>>> import numpy as np
>>> from numpy import linalg as LA
>>> np.set_printoptions(suppress=True, linewidth=100)
>>> rnd = lambda a: np.round(a, 1) + 0
>>> rng = np.random.default_rng(3633)
>>> mat = np.eye(11, dtype=int)[rng.permutation(11)]
>>> mat
array([[0, 0, 0, 0, 0, 0, 0, 0, 0, 0, 1],
       [0, 0, 0, 0, 0, 0, 1, 0, 0, 0, 0],
       [0, 0, 0, 0, 1, 0, 0, 0, 0, 0, 0],
       [0, 0, 0, 1, 0, 0, 0, 0, 0, 0, 0],
       [0, 0, 0, 0, 0, 1, 0, 0, 0, 0, 0],
       [0, 0, 0, 0, 0, 0, 0, 0, 1, 0, 0],
       [1, 0, 0, 0, 0, 0, 0, 0, 0, 0, 0],
       [0, 1, 0, 0, 0, 0, 0, 0, 0, 0, 0],
       [0, 0, 0, 0, 0, 0, 0, 1, 0, 0, 0],
       [0, 0, 0, 0, 0, 0, 0, 0, 0, 1, 0],
       [0, 0, 1, 0, 0, 0, 0, 0, 0, 0, 0]])
>>> x0 = np.array([-2, -2, 1, -2, -3, 0, 0, -3, 0, -2, 2])
>>> rhs = mat @ x0
>>> b, lr = np.zeros(11), 1 / LA.norm(mat, 2) ** 2
>>> for i in range(5):
...     b -= lr * mat.T @ (mat @ b - rhs)
...     if i % 1 == 0: print(i, round(LA.norm(mat @ b - rhs), 1))
... 
0 0.0
1 0.0
2 0.0
3 0.0
4 0.0
>>> rnd(LA.cond(mat))
np.float64(1.0)
>>> q, vecs = LA.qr(mat[:, :5])[0], LA.qr(mat[:, 5:])[0]
>>> sig = LA.svd(q.T @ vecs, compute_uv=False)
>>> (sig > 0.9).sum()
np.int64(0)
>>> sig
array([0., 0., 0., 0., 0.])
>>> rnd(LA.norm(q @ q.T - vecs @ vecs.T, 2))
np.float64(1.0)
>>> x0 = np.array([3, 3, 1, 2, 3, 1, 2, 1, 0, 1, 3])
>>> rnd(np.sort(np.abs(np.degrees(np.angle(LA.eigvals(mat))))))
array([  0.,   0.,   0.,  40.,  40.,  80.,  80., 120., 120., 160., 160.])
>>> rnd(LA.inv(mat))
array([[0., 0., 0., 0., 0., 0., 1., 0., 0., 0., 0.],
       [0., 0., 0., 0., 0., 0., 0., 1., 0., 0., 0.],
       [0., 0., 0., 0., 0., 0., 0., 0., 0., 0., 1.],
       [0., 0., 0., 1., 0., 0., 0., 0., 0., 0., 0.],
       [0., 0., 1., 0., 0., 0., 0., 0., 0., 0., 0.],
       [0., 0., 0., 0., 1., 0., 0., 0., 0., 0., 0.],
       [0., 1., 0., 0., 0., 0., 0., 0., 0., 0., 0.],
       [0., 0., 0., 0., 0., 0., 0., 0., 1., 0., 0.],
       [0., 0., 0., 0., 0., 1., 0., 0., 0., 0., 0.],
       [0., 0., 0., 0., 0., 0., 0., 0., 0., 1., 0.],
       [1., 0., 0., 0., 0., 0., 0., 0., 0., 0., 0.]])
>>> mat.T @ (mat @ x0)
array([3, 3, 1, 2, 3, 1, 2, 1, 0, 1, 3])
>>> 11 - LA.matrix_rank(mat - np.eye(11), tol=1e-8)
np.int64(3)
